% python3 -q
>>> import numpy as np
>>> np.set_printoptions(precision=2, suppress=True, linewidth=120, legacy="1.25")
>>> F = np.load("mat.npy")
>>> print(F)
[[3 2 3 1]
 [1 3 2 3]
 [3 1 3 2]
 [2 3 1 3]]
>>> round(float(np.linalg.det(2 * F)), 2), round(np.linalg.det(F), 2)
(432.0, 27.0)
>>> np.round(np.linalg.det(F[::-1]), 2)
27.0
>>> np.poly(F)
array([  1., -12.,  28., -12.,  27.])
>>> np.round(np.linalg.eigvals(F).sum().real, 2)
12.0
>>> round(float(np.linalg.det(F.T)), 2)
27.0
>>> np.linalg.eigvals(F)
array([9.+0.j, 3.+0.j, 0.+1.j, 0.-1.j])
>>> x0 = np.array([-2, 1, 2, 2])
>>> h1 = np.maximum(F @ x0, 0)
>>> F.T @ h1
array([52, 67, 56, 68])
>>> h1
array([ 4, 11,  5,  7])
>>> np.tanh(F @ x0)
array([1., 1., 1., 1.])
>>> K = np.loadtxt("run13.csv", delimiter=",")
>>> K
array([[ 0.,  3.,  0.,  0.,  3.,  1.,  1.,  3.],
       [ 0.,  6.,  2.,  1.,  5.,  3.,  4.,  5.],
       [ 0.,  9.,  2.,  3.,  8.,  3.,  6.,  5.],
       [ 3., 10.,  3.,  3., 10.,  4.,  7.,  7.],
       [ 5., 11.,  3.,  6., 13.,  5.,  8.,  8.],
       [ 6., 12.,  6.,  6., 16.,  7.,  9.,  8.],
       [ 6., 15.,  7.,  7., 19., 10., 12., 11.],
       [ 8., 17.,  9.,  9., 20., 12., 14., 12.],
       [ 8., 20.,  9., 11., 23., 14., 16., 12.],
       [ 8., 20.,  9., 11., 25., 15., 17., 14.],
       [11., 23., 11., 13., 25., 16., 20., 15.],
       [12., 23., 11., 13., 26., 16., 22., 18.],
       [13., 24., 11., 13., 27., 18., 25., 18.],
       [14., 27., 11., 15., 28., 21., 28., 19.],
       [17., 29., 12., 16., 31., 21., 29., 19.],
       [20., 29., 14., 18., 33., 21., 31., 22.],
       [20., 32., 16., 18., 35., 23., 33., 24.],
       [20., 33., 16., 19., 36., 24., 34., 26.],
       [22., 36., 16., 21., 36., 25., 36., 27.],
       [23., 37., 19., 24., 36., 26., 36., 30.],
       [24., 40., 21., 27., 39., 26., 37., 31.],
       [24., 40., 24., 29., 41., 28., 40., 32.],
       [27., 43., 26., 30., 44., 31., 43., 32.],
       [30., 44., 26., 33., 45., 32., 46., 33.],
       [32., 47., 26., 34., 48., 33., 46., 35.],
       [35., 48., 29., 35., 49., 36., 48., 36.],
       [38., 50., 32., 35., 51., 37., 51., 36.],
       [38., 53., 32., 38., 52., 39., 53., 38.]])
>>> x0 = np.array([3, 2, -2, 3, 0, -2, 2, -3])
>>> y = K @ x0
>>> print(np.round(np.linalg.solve(K.T @ K, K.T @ y), 2) + 0)
[ 3.  2. -2.  3.  0. -2.  2. -3.]
>>> np.round(np.linalg.lstsq(K, y)[0], 2) + 0
array([ 3.,  2., -2.,  3.,  0., -2.,  2., -3.])
>>> rng = np.random.default_rng(8358)
>>> y = y + 0.05 * rng.normal(size=28)
>>> y
array([ -3.05,  -1.99,  14.1 ,  16.89,  30.97,  28.1 ,  26.04,  34.93,  46.94,  40.99,  59.1 ,  56.97,  63.93,  76.08,
        91.94,  98.01,  94.03,  92.98, 109.93, 106.96, 119.97, 118.97, 132.95, 153.95, 160.93, 163.98, 174.98, 184.06])
>>> coef, *_ = np.linalg.lstsq(K, y)
>>> np.round(K.T @ (y - K @ coef), 2) + 0
array([0., 0., 0., 0., 0., 0., 0., 0.])
>>> np.round(np.linalg.norm(y - K @ coef), 2)
0.28
>>> [round(float(np.linalg.norm(np.linalg.solve(K.T @ K + lam * np.eye(8), K.T @ y))), 2) for lam in (0, 1, 10, 100)]
[6.56, 6.29, 4.79, 2.54]
